>>> import numpy as np
>>> np.set_printoptions(suppress=True, linewidth=100)
>>> data = np.loadtxt("case11.csv", delimiter=",")
>>> print(data)
[[ -5.557 -14.913   3.701]
 [ -5.136 -13.877   3.411]
 [ -4.729 -12.866   3.124]
 [ -3.004  -8.49    1.813]
 [ -1.871  -5.48    0.839]
 [ -1.395  -4.153   0.391]
 [ -1.236  -3.697   0.235]
 [ -1.086  -3.256   0.086]
 [ -0.532  -1.525  -0.436]
 [ -0.363  -0.959  -0.499]
 [ -0.278  -0.685  -0.461]
 [ -0.115  -0.246  -0.225]
 [ -0.081  -0.169  -0.16 ]
 [ -0.075  -0.157  -0.149]
 [  0.346   0.624   0.656]
 [  0.794   1.367   1.38 ]
 [  2.218   3.702   3.179]
 [  3.057   5.094   4.056]
 [  4.103   6.85    5.045]
 [  4.136   6.904   5.074]
 [  6.429  10.804   6.973]
 [  9.12   15.45    8.92 ]
 [  9.966  16.922   9.489]
 [ 10.209  17.346   9.65 ]]
>>> other = np.array([[-5, -4], [-1, -1], [0, 2]])
>>> print(np.linalg.matrix_rank(np.vstack([data, other.T])))
3
>>> P = data @ np.linalg.solve(data.T @ data, data.T)
>>> print(np.round(P @ data[:, 0], 3))
[-5.557 -5.136 -4.729 -3.004 -1.871 -1.395 -1.236 -1.086 -0.532 -0.363 -0.278 -0.115 -0.081 -0.075
  0.346  0.794  2.218  3.057  4.103  4.136  6.429  9.12   9.966 10.209]
>>> print(np.allclose(P @ P, P))
True
>>> left, s, Vh = np.linalg.svd(data)
>>> print(np.argmax(s[:-1] / (s[1:] + 1e-6)) + 1)
2
>>> other = left[:, :2] @ np.diag(s[:2]) @ Vh[:2]
>>> print(round(np.linalg.norm(data - other) / np.linalg.norm(data), 3))
0.015
>>> print(np.linalg.matrix_rank(data, rtol=0.05))
2
>>> print(np.linalg.matrix_rank(other))
2
>>> print(np.round(np.abs(data - other).max(), 3))
0.23
>>> other = data / np.linalg.norm(data, axis=1, keepdims=True)
>>> G = other @ other.T
>>> print(np.round(np.linalg.norm(other, axis=1), 3))
[1. 1. 1. 1. 1. 1. 1. 1. 1. 1. 1. 1. 1. 1. 1. 1. 1. 1. 1. 1. 1. 1. 1. 1.]
>>> print(np.round(np.degrees(np.arccos(np.clip(G[9, 21], -1, 1))), 3))
171.177
>>> mat = np.load("a.npy")
>>> print(mat)
[[ 6 -2  5  2]
 [ 0  2  7  5]
 [ 0  0 -8  5]
 [ 0  0  0 -6]]
>>> print(mat[2] @ mat[1])
-31
>>> print(round(np.linalg.norm(mat[2] - mat[1]), 3))
15.133
>>> print(round(float(np.linalg.norm(mat, 2)), 3))
12.137
>>> print(np.round(np.linalg.norm(mat, axis=1), 3))
[8.307 8.832 9.434 6.   ]
>>> print(round(float(np.linalg.norm(mat, 1)), 3), np.round(np.linalg.norm(mat, np.inf), 3))
20.0 15.0
>>> print(np.linalg.norm(mat, axis=1).argmax())
2
>>> print(np.round(np.linalg.norm(mat, "nuc"), 3))
28.29
>>> A = np.array([[6, 6, 3, 6],
...     [0, 0, 0, 0],
...     [4, 1, 1, 5],
...     [2, 0, 1, 0],
...     [2, 5, 2, 1],
...     [0, 0, 0, 0],
...     [0, 0, 0, 0],
...     [0, 2, 4, 2],
...     [0, 0, 0, 0],
...     [2, 7, 6, 3],
...     [0, 0, 0, 0],
...     [0, 0, 0, 0],
...     [0, 0, 0, 0]])
>>> print(round(float(np.abs(np.linalg.eigvals(mat)).max()), 3))
8.0
>>> print((mat - mat.T) / 2)
[[ 0.  -1.   2.5  1. ]
 [ 1.   0.   3.5  2.5]
 [-2.5 -3.5  0.   2.5]
 [-1.  -2.5 -2.5  0. ]]
>>> print(np.allclose(mat @ mat.T, mat.T @ mat))
False
>>> print(mat @ mat)
[[ 36 -16 -24  15]
 [  0   4 -42  15]
 [  0   0  64 -70]
 [  0   0   0  36]]
>>> print(np.trace(mat))
-6
>>> print(np.allclose(mat, mat.T))
False
>>> K = np.load("data.npy")
>>> print(K)
[[0 2]
 [0 0]]
>>> r = np.linalg.matrix_rank(K)
>>> print(r)
1
>>> null = np.linalg.svd(K)[2][r:].T
>>> print(null @ null.T)
[[1. 0.]
 [0. 0.]]
>>> print(null[:, 0] / null[np.abs(null[:, 0]).round(6).argmax(), 0])
[ 1. -0.]
>>> print([int(np.linalg.matrix_rank(K[:i])) for i in range(1, len(K) + 1)])
[1, 1]
>>> print(K @ null)
[[0.]
 [0.]]
>>> print(np.linalg.matrix_rank(K.T @ K), np.linalg.matrix_rank(K @ K.T))
1 1
